% ipython --no-banner

In [1]: import numpy as np

In [2]: from numpy import linalg as LA

In [3]: np.set_printoptions(precision=3, suppress=True, linewidth=200)

In [4]: mat = np.loadtxt("dump.csv", delimiter=",")

In [5]: print(mat)
[[ 1.  0.  4.  2.  3.  3. -4.  3.  3. -1.]
 [ 2.  3.  2. -3.  4. -4. -3.  2.  1. -2.]
 [ 0.  0. -2.  1. -2.  2.  2. -2. -2. -1.]
 [ 0.  0. -2.  0.  1.  2. -1.  2. -2.  2.]
 [ 0.  0.  2.  0.  1. -1.  0. -1. -2.  0.]
 [ 0.  0.  0.  0.  0. -2. -1.  2.  0.  0.]
 [ 0.  0.  2.  1.  2.  0. -1.  2.  1.  2.]
 [ 0.  0.  2.  0.  1. -2.  0.  2. -2. -2.]
 [ 0.  0.  1. -2. -2.  2.  1.  1. -2. -1.]
 [ 0.  0.  2. -1. -2. -2. -1.  0.  1.  2.]]

In [6]: cov = mat.T @ mat

In [7]: (mat @ mat.T).shape
Out[7]: (10, 10)

In [8]: print(np.round(LA.svd(mat, compute_uv=False) ** 2, 3) + 0)
[139.863  59.411  29.701  22.623  20.429  13.576   7.909   2.59    0.897   0.   ]

In [9]: print(LA.matrix_rank(cov))
10

In [10]: np.trace(cov), (mat ** 2).sum()
Out[10]: (np.float64(297.0), np.float64(297.0))

In [11]: cov
Out[11]: 
array([[  5.,   6.,   8.,  -4.,  11.,  -5., -10.,   7.,   5.,  -5.],
       [  6.,   9.,   6.,  -9.,  12., -12.,  -9.,   6.,   3.,  -6.],
       [  8.,   6.,  45.,  -2.,  24., -12., -27.,  23.,  16.,  -7.],
       [ -4.,  -9.,  -2.,  20.,   0.,  18.,   1.,  -2.,   5.,   5.],
       [ 11.,  12.,  24.,   0.,  44., -12., -31.,  26.,  15.,  -7.],
       [ -5., -12., -12.,  18., -12.,  50.,   8.,  -4.,  -3.,   5.],
       [-10.,  -9., -27.,   1., -31.,   8.,  34., -27., -21.,   1.],
       [  7.,   6.,  23.,  -2.,  26.,  -4., -27.,  35.,   9.,  -2.],
       [  5.,   3.,  16.,   5.,  15.,  -3., -21.,   9.,  32.,   3.],
       [ -5.,  -6.,  -7.,   5.,  -7.,   5.,   1.,  -2.,   3.,  23.]])

In [12]: print(np.round(LA.eigvalsh(cov)[::-1], 3) + 0)
[139.863  59.411  29.701  22.623  20.429  13.576   7.909   2.59    0.897   0.   ]

In [13]: left, s, Vt = LA.svd(cov)

In [14]: np.argmax(s[:-1] / (s[1:] + 1e-6)) + 1
Out[14]: np.int64(9)

In [15]: s.round(3) + 0
Out[15]: array([139.863,  59.411,  29.701,  22.623,  20.429,  13.576,   7.909,   2.59 ,   0.897,   0.   ])

In [16]: B = left[:, :9] @ np.diag(s[:9]) @ Vt[:9]

In [17]: LA.matrix_rank(cov, rtol=0.05)
Out[17]: np.int64(7)

In [18]: np.round(LA.norm(cov - B) / LA.norm(cov), 3)
Out[18]: np.float64(0.0)

In [19]: round(np.abs(cov - B).max(), 3)
Out[19]: np.float64(0.0)

In [20]: def softmax(z):
    ...:     e = np.exp(z - z.max(axis=-1, keepdims=True))
    ...:     return e / e.sum(axis=-1, keepdims=True)
    ...: 

In [21]: np.round(softmax(10 * mat[5]), 3) + 0
Out[21]: array([0., 0., 0., 0., 0., 0., 0., 1., 0., 0.])

In [22]: print(softmax(mat).sum(axis=1))
[1. 1. 1. 1. 1. 1. 1. 1. 1. 1.]

In [23]: att = mat @ mat.T / np.sqrt(10)

In [24]: softmax(att)[5] @ mat
Out[24]: array([ 1.451,  2.144,  1.792, -2.105,  3.013, -3.208, -2.406,  1.939,  0.65 , -1.472])

In [25]: B = mat / np.sqrt((mat ** 2).mean(axis=1, keepdims=True))

In [26]: B[1]
Out[26]: array([ 0.725,  1.088,  0.725, -1.088,  1.451, -1.451, -1.088,  0.725,  0.363, -0.725])

In [27]: LA.matrix_rank(mat - mat.mean(axis=1, keepdims=True))
Out[27]: np.int64(9)

In [28]: LA.norm(B, axis=1)
Out[28]: array([3.162, 3.162, 3.162, 3.162, 3.162, 3.162, 3.162, 3.162, 3.162, 3.162])

In [29]: LA.matrix_rank(B) == LA.matrix_rank(mat)
Out[29]: np.True_

In [30]: B = np.array([[1, 0],
    ...:     [1, -2],
    ...:     [-1, -2],
    ...:     [2, 0],
    ...:     [1, 0],
    ...:     [2, -2],
    ...:     [-1, 0],
    ...:     [-1, 2],
    ...:     [1, 2],
    ...:     [-2, 2]])

In [31]: LA.matrix_rank(np.vstack([mat, B.T]))
Out[31]: np.int64(10)

In [32]: B.T @ mat.T
Out[32]: 
array([[ 16.,  -1.,   6.,   0.,  -4.,  -5.,  -2.,  -5.,  -5., -12.],
       [ -4.,   0., -10.,   4.,  -8.,   8.,   6.,  -4., -10.,   6.]])

In [33]: print(np.einsum("ik,kj->ji", mat, B))
[[ 16.  -1.   6.   0.  -4.  -5.  -2.  -5.  -5. -12.]
 [ -4.   0. -10.   4.  -8.   8.   6.  -4. -10.   6.]]

In [34]: np.einsum("ij,ij->i", mat, mat)
Out[34]: array([74., 76., 26., 22., 11.,  9., 19., 21., 20., 19.])

In [35]: np.einsum("ik,kj->ij", mat, B)
Out[35]: 
array([[ 16.,  -4.],
       [ -1.,   0.],
       [  6., -10.],
       [  0.,   4.],
       [ -4.,  -8.],
       [ -5.,   8.],
       [ -2.,   6.],
       [ -5.,  -4.],
       [ -5., -10.],
       [-12.,   6.]])

In [36]: arr = np.diag(np.array([4, 3, 9, 8])) + 2 * np.eye(4, k=1) + 2 * np.eye(4, k=-1)

In [37]: arr
Out[37]: 
array([[4., 2., 0., 0.],
       [2., 3., 2., 0.],
       [0., 2., 9., 2.],
       [0., 0., 2., 8.]])

In [38]: # symmetric

In [39]: rng = np.random.default_rng(54)

In [40]: B = arr + rng.integers(-2, 3, (4, 3)) @ rng.integers(-2, 3, (3, 4))

In [41]: B
Out[41]: 
array([[ 6., -1.,  0., -1.],
       [ 6.,  3.,  4., -2.],
       [-4.,  4.,  6., -1.],
       [ 3.,  0.,  6., 14.]])

In [42]: LA.matrix_rank(B - arr, tol=1e-8)
Out[42]: np.int64(3)

In [43]: np.round(LA.svd(B - arr, compute_uv=False), 3) + 0
Out[43]: array([9.879, 5.55 , 2.934, 0.   ])

In [44]: cov = arr.T @ arr

In [45]: np.allclose(cov, cov.T)
Out[45]: True

In [46]: np.trace(cov), (arr ** 2).sum()
Out[46]: (np.float64(194.0), np.float64(194.0))

In [47]: cov
Out[47]: 
array([[20., 14.,  4.,  0.],
       [14., 17., 24.,  4.],
       [ 4., 24., 89., 34.],
       [ 0.,  4., 34., 68.]])

In [48]: (arr @ arr.T).shape
Out[48]: (4, 4)

In [49]: np.diag(cov)
Out[49]: array([20., 17., 89., 68.])

In [50]: print(np.allclose(cov, cov.T))
True

In [51]: np.sort(np.abs(LA.eigvals(cov)))
Out[51]: array([  1.174,  25.912,  47.743, 119.171])

In [52]: print((cov + cov.T) / 2)
[[20. 14.  4.  0.]
 [14. 17. 24.  4.]
 [ 4. 24. 89. 34.]
 [ 0.  4. 34. 68.]]

In [53]: round(float(np.abs(LA.eigvals(cov)).max()), 3)
Out[53]: 119.171

In [54]: np.allclose(cov @ cov.T, cov.T @ cov)
Out[54]: True

In [55]: X = np.load("x.npy")

In [56]: X
Out[56]: 
array([[ 0.061,  0.029,  0.085, -0.147, -0.059,  0.111,  0.077, -0.033, -0.036],
       [ 1.143,  1.124,  1.096,  0.043,  2.035,  2.179,  1.978,  3.085,  0.944],
       [ 0.961,  0.939,  1.002,  0.091,  1.988,  1.896,  1.931,  3.017,  1.012],
       [ 0.096, -0.188, -0.015,  0.087, -0.1  ,  0.209,  0.131, -0.035, -0.05 ],
       [-0.006,  0.049,  0.033,  0.043,  0.11 , -0.048,  0.025,  0.119, -0.116],
       [ 0.952,  0.998,  1.111,  0.114,  2.017,  1.956,  1.943,  3.034,  0.755],
       [ 2.982,  3.074,  2.962,  0.283,  6.1  ,  6.055,  6.156,  8.918,  3.26 ],
       [ 3.213,  3.013,  2.996, -0.01 ,  6.033,  6.093,  5.91 ,  9.013,  2.977],
       [ 1.935,  2.217,  2.074, -0.004,  3.835,  4.024,  3.914,  6.111,  2.122],
       [ 2.017,  1.895,  2.234,  0.116,  3.845,  4.026,  4.068,  6.173,  1.992],
       [ 1.007,  0.997,  0.892, -0.059,  2.032,  2.119,  1.978,  3.009,  0.974],
       [ 3.222,  3.052,  2.939,  0.048,  5.878,  6.051,  6.174,  9.035,  2.955],
       [ 3.013,  3.002,  2.874,  0.019,  6.009,  6.232,  6.061,  8.979,  2.878]])

In [57]: print(np.abs(LA.svd(X)[2][-1]))
[0.2   0.165 0.521 0.531 0.354 0.131 0.287 0.391 0.028]

In [58]: round(np.log10(LA.cond(X)))
Out[58]: 2

In [59]: LA.cond(X) > 100
Out[59]: np.True_

In [60]: np.argsort(-LA.norm(X, axis=0).round(6), kind="stable")[:3]
Out[60]: array([7, 5, 6])

In [61]: F = np.load("case4.npy")

In [62]: F
Out[62]: 
array([[ 0.3  ,  0.6  ,  1.4  , -2.3  ,  0.   ,  1.5  ,  0.   ,  0.1  ,  0.2  ,  0.6  , -0.2  ],
       [ 2.   , -0.2  ,  0.7  , -0.1  ,  0.   ,  1.   , -0.2  ,  0.9  ,  0.   , -0.9  , -0.4  ],
       [ 2.   , -0.8  ,  0.4  ,  1.8  , -0.3  , -0.1  , -0.2  , -1.5  ,  0.8  , -1.4  , -1.3  ],
       [-0.534, -2.699, -0.991,  0.654,  0.521, -1.038,  0.425,  0.457,  0.433, -1.547,  1.986],
       [ 0.9  ,  2.2  ,  1.5  ,  0.5  , -0.4  ,  1.8  , -0.7  , -1.1  ,  0.3  , -0.9  ,  0.7  ],
       [-1.7  , -0.4  ,  0.5  ,  2.1  ,  0.5  ,  1.1  , -0.4  ,  0.7  , -0.7  , -0.8  , -0.3  ],
       [-1.2  ,  0.4  , -1.   , -0.2  , -0.2  ,  2.3  , -1.6  , -0.4  ,  1.1  ,  0.6  , -1.1  ],
       [-2.1  ,  1.7  ,  1.   , -0.2  ,  0.3  ,  1.2  ,  0.9  ,  1.6  ,  1.1  ,  1.5  ,  0.6  ],
       [-1.   ,  0.1  ,  1.   , -0.3  ,  0.2  ,  1.9  ,  0.3  ,  2.3  ,  0.5  ,  0.7  , -0.3  ],
       [ 0.5  , -0.4  ,  0.2  , -0.7  ,  1.3  ,  2.   , -1.6  ,  1.2  ,  0.2  , -0.7  ,  0.6  ],
       [ 1.3  , -0.9  ,  0.2  , -1.3  , -0.3  ,  0.9  ,  0.6  ,  0.4  ,  0.3  , -1.1  ,  0.6  ],
       [ 0.5  , -0.7  ,  0.6  ,  0.7  ,  0.2  ,  0.5  , -0.8  , -0.6  , -0.4  , -0.1  ,  1.   ],
       [ 0.7  , -0.7  , -0.2  ,  2.4  , -0.6  , -1.1  ,  1.   , -0.5  , -0.3  ,  1.   ,  0.6  ],
       [-0.5  , -2.7  , -1.   ,  0.7  ,  0.5  , -1.   ,  0.4  ,  0.5  ,  0.4  , -1.5  ,  2.   ]])

In [63]: hat = F @ LA.solve(F.T @ F, F.T)

In [64]: np.round(hat @ F[:, 6], 3) + 0
Out[64]: array([ 0.   , -0.2  , -0.2  ,  0.425, -0.7  , -0.4  , -1.6  ,  0.9  ,  0.3  , -1.6  ,  0.6  , -0.8  ,  1.   ,  0.4  ])

In [65]: x0 = np.array([0, 2, 1, -2, 2, 1, -5, 4, 4, -5, -3])

In [66]: target = F @ x0

In [67]: coef, lr = np.zeros(11), 1 / LA.norm(F, 2) ** 2

In [68]: for i in range(250):
    ...:     coef -= lr * F.T @ (F @ coef - target)
    ...:     if i % 50 == 0: print(i, round(LA.norm(F @ coef - target), 3))
    ...: 
0 19.705
50 1.676
100 0.925
150 0.769
200 0.678

In [69]: round(float(LA.cond(F)), 3)
Out[69]: 20.484

In [70]: coef
Out[70]: array([ 0.138,  2.109,  0.528, -1.961,  3.055,  1.517, -4.14 ,  3.543,  3.74 , -4.953, -3.084])

In [71]: x0 = np.array([0, -1, 5, -7, 5, 7, 2, 0, 7, 4, 3])

In [72]: target = F @ x0

In [73]: np.round(LA.solve(F.T @ F, F.T @ target), 3) + 0
Out[73]: array([ 0., -1.,  5., -7.,  5.,  7.,  2.,  0.,  7.,  4.,  3.])

In [74]: target
Out[74]: array([ 36.2  ,   6.2  , -16.3  ,  -7.844,  11.6  , -11.4  ,  14.7  ,  31.9  ,  27.3  ,  24.   ,  16.5  ,   1.5  , -22.1  ,  -8.1  ])

In [75]: target = target + 0.1 * rng.normal(size=14)

In [76]: print(target)
[ 36.17    6.119 -16.323  -7.837  11.439 -11.287  14.576  31.957  27.398  23.887  16.613   1.525 -22.134  -8.018]

In [77]: coef, *_ = LA.lstsq(F, target)

In [78]: coef
Out[78]: array([-0.048, -1.046,  5.034, -7.013,  4.998,  7.014,  2.078, -0.008,  6.954,  3.98 ,  2.969])

In [79]: print([round(float(LA.norm(LA.solve(F.T @ F + lam * np.eye(11), F.T @ target))), 2) for lam in (0, 1, 10, 100)])
[15.07, 12.76, 8.99, 3.27]

In [80]: np.round(F.T @ (target - F @ coef), 3) + 0
Out[80]: array([0., 0., 0., 0., 0., 0., 0., 0., 0., 0., 0.])

In [81]: B = np.array([[1, 5],
    ...:     [2, 4],
    ...:     [4, 2],
    ...:     [1, 5],
    ...:     [3, 2],
    ...:     [3, 1],
    ...:     [0, 0],
    ...:     [0, 5],
    ...:     [3, 1],
    ...:     [3, 5],
    ...:     [1, 3]])

In [82]: np.einsum("ij->j", F)
Out[82]: array([ 1.166, -4.499,  4.309,  3.754,  1.721, 10.962, -1.875,  4.057,  3.933, -4.547,  4.486])

In [83]: LA.matrix_rank(F @ B)
Out[83]: np.int64(2)

In [84]: np.vstack([F, B.T]).shape
Out[84]: (16, 11)

In [85]: m1 = np.loadtxt("a.csv", delimiter=",")

In [86]: m1
Out[86]: 
array([[ -5.,  -3.,   2.,   1.,   3.,   0.,  -1.,   1.,   3.],
       [ -1.,  -3.,   0.,   0.,  -1.,  -2.,  -1.,  -2.,   3.],
       [ -2.,   1.,  12.,  -1.,  -1.,  -2.,  -1.,   1.,  -3.],
       [ -2.,   2.,  -1.,   3.,   1.,  -3.,  -1.,   3.,  -3.],
       [  1.,  -1.,   3.,   1.,  -9.,   2.,   3.,  -2.,  -3.],
       [ -2.,   1.,   1.,   0.,  -2., -11.,  -1.,   1.,   2.],
       [  1.,   0.,   1.,   0.,   2.,   3.,   1.,   0.,  -3.],
       [  0.,   0.,  -2.,   2.,  -3.,  -2.,   0.,  -8.,   0.],
       [  3.,   1.,  -1.,   3.,   0.,   3.,  -1.,   3.,  -1.]])

In [87]: print(LA.norm(m1, axis=1))
[ 7.681  5.385 12.884  6.856 10.909 11.705  5.     9.22   6.325]

In [88]: print(m1[3] @ m1[6])
-2.0

In [89]: round(float(LA.norm(m1, "nuc")), 3)
Out[89]: 66.554

In [90]: LA.norm(m1, axis=1).argmax()
Out[90]: np.int64(2)

In [91]: np.round(LA.norm(m1, 1), 3), round(float(LA.norm(m1, np.inf)), 3)
Out[91]: (np.float64(28.0), 25.0)

In [92]: Q, Rm = LA.qr(m1)

In [93]: np.abs(np.diag(Rm))
Out[93]: array([ 7.   ,  4.802, 11.798,  4.7  ,  8.998,  7.637,  1.628,  7.536,  2.111])

In [94]: np.allclose(Rm.T @ Rm, m1.T @ m1)
Out[94]: True

In [95]: np.trace(Q @ Q.T)
Out[95]: np.float64(9.0)

In [96]: E = np.load("mat.npy")

In [97]: E
Out[97]: 
array([[ 0.7, -1.7, -0.4, -1.3,  0.3, -1. ,  0.1],
       [-0.1,  1. , -0.1, -0.3,  0. ,  0.1, -0.1],
       [ 0.2,  0.6, -0.3, -2.6,  1.1,  0. , -0.9],
       [-0.2,  0.6,  1.3,  0.6,  1.3, -1.4,  0.6],
       [ 0.3,  0.4,  1.4,  0.8,  0. ,  0.9,  1.3],
       [ 0.3, -0.5,  1.5, -1.1,  0. ,  2.8,  0.8]])

In [98]: T = np.stack([E, 2 * E, E[::-1]])

In [99]: LA.norm(T, axis=(1, 2))
Out[99]: array([ 6.389, 12.778,  6.389])

In [100]: np.round(T.sum(axis=0), 3) + 0
Out[100]: 
array([[ 2.4, -5.6,  0.3, -5. ,  0.9, -0.2,  1.1],
       [ 0. ,  3.4,  1.1, -0.1,  0. ,  1.2,  1. ],
       [ 0.4,  2.4,  0.4, -7.2,  4.6, -1.4, -2.1],
       [-0.4,  2.4,  3.6, -0.8,  5. , -4.2,  0.9],
       [ 0.8,  2.2,  4.1,  2.1,  0. ,  2.8,  3.8],
       [ 1.6, -3.2,  4.1, -4.6,  0.3,  7.4,  2.5]])

In [101]: B = E + rng.integers(-2, 3, (6, 5)) @ rng.integers(-2, 3, (5, 7))

In [102]: print(B)
[[ 7.7  0.3  7.6 -2.3 -7.7  3.  -5.9]
 [-1.1  1.  -1.1 -7.3  4.   5.1  3.9]
 [ 6.2  5.6  2.7  4.4 -0.9 -3.   2.1]
 [ 5.8 -1.4  7.3 -3.4 -2.7  4.6 -5.4]
 [-2.7 -1.6 -1.6  1.8  4.  -2.1  3.3]
 [ 9.3  4.5 10.5 -0.1 -6.   4.8 -0.2]]

In [103]: np.round(LA.svd(B - E, compute_uv=False), 3) + 0
Out[103]: array([25.389, 14.711,  8.448,  3.024,  1.573,  0.   ])

In [104]: print(np.abs(B - E).sum(axis=1))
[36. 22. 29. 34. 18. 33.]

In [105]: B - E
Out[105]: 
array([[ 7.,  2.,  8., -1., -8.,  4., -6.],
       [-1.,  0., -1., -7.,  4.,  5.,  4.],
       [ 6.,  5.,  3.,  7., -2., -3.,  3.],
       [ 6., -2.,  6., -4., -4.,  6., -6.],
       [-3., -2., -3.,  1.,  4., -3.,  2.],
       [ 9.,  5.,  9.,  1., -6.,  2., -1.]])

In [106]: J = np.array([[-1, 3, -1, 0, 2, 2, 2, 2, 1],
     ...:     [-2, 1, -3, 1, 3, 2, -1, -3, 1],
     ...:     [2, 2, 2, 2, 1, -2, 0, -1, 1],
     ...:     [3, 2, -1, -1, 2, -1, 2, 3, -3],
     ...:     [0, 0, -1, 2, 2, 2, 3, 0, 3]])

In [107]: J[4] = J[2]

In [108]: print(J)
[[-1  3 -1  0  2  2  2  2  1]
 [-2  1 -3  1  3  2 -1 -3  1]
 [ 2  2  2  2  1 -2  0 -1  1]
 [ 3  2 -1 -1  2 -1  2  3 -3]
 [ 2  2  2  2  1 -2  0 -1  1]]

In [109]: r = LA.matrix_rank(J)

In [110]: r
Out[110]: np.int64(4)

In [111]: ns = LA.svd(J)[2][r:].T

In [112]: ns.shape
Out[112]: (9, 5)
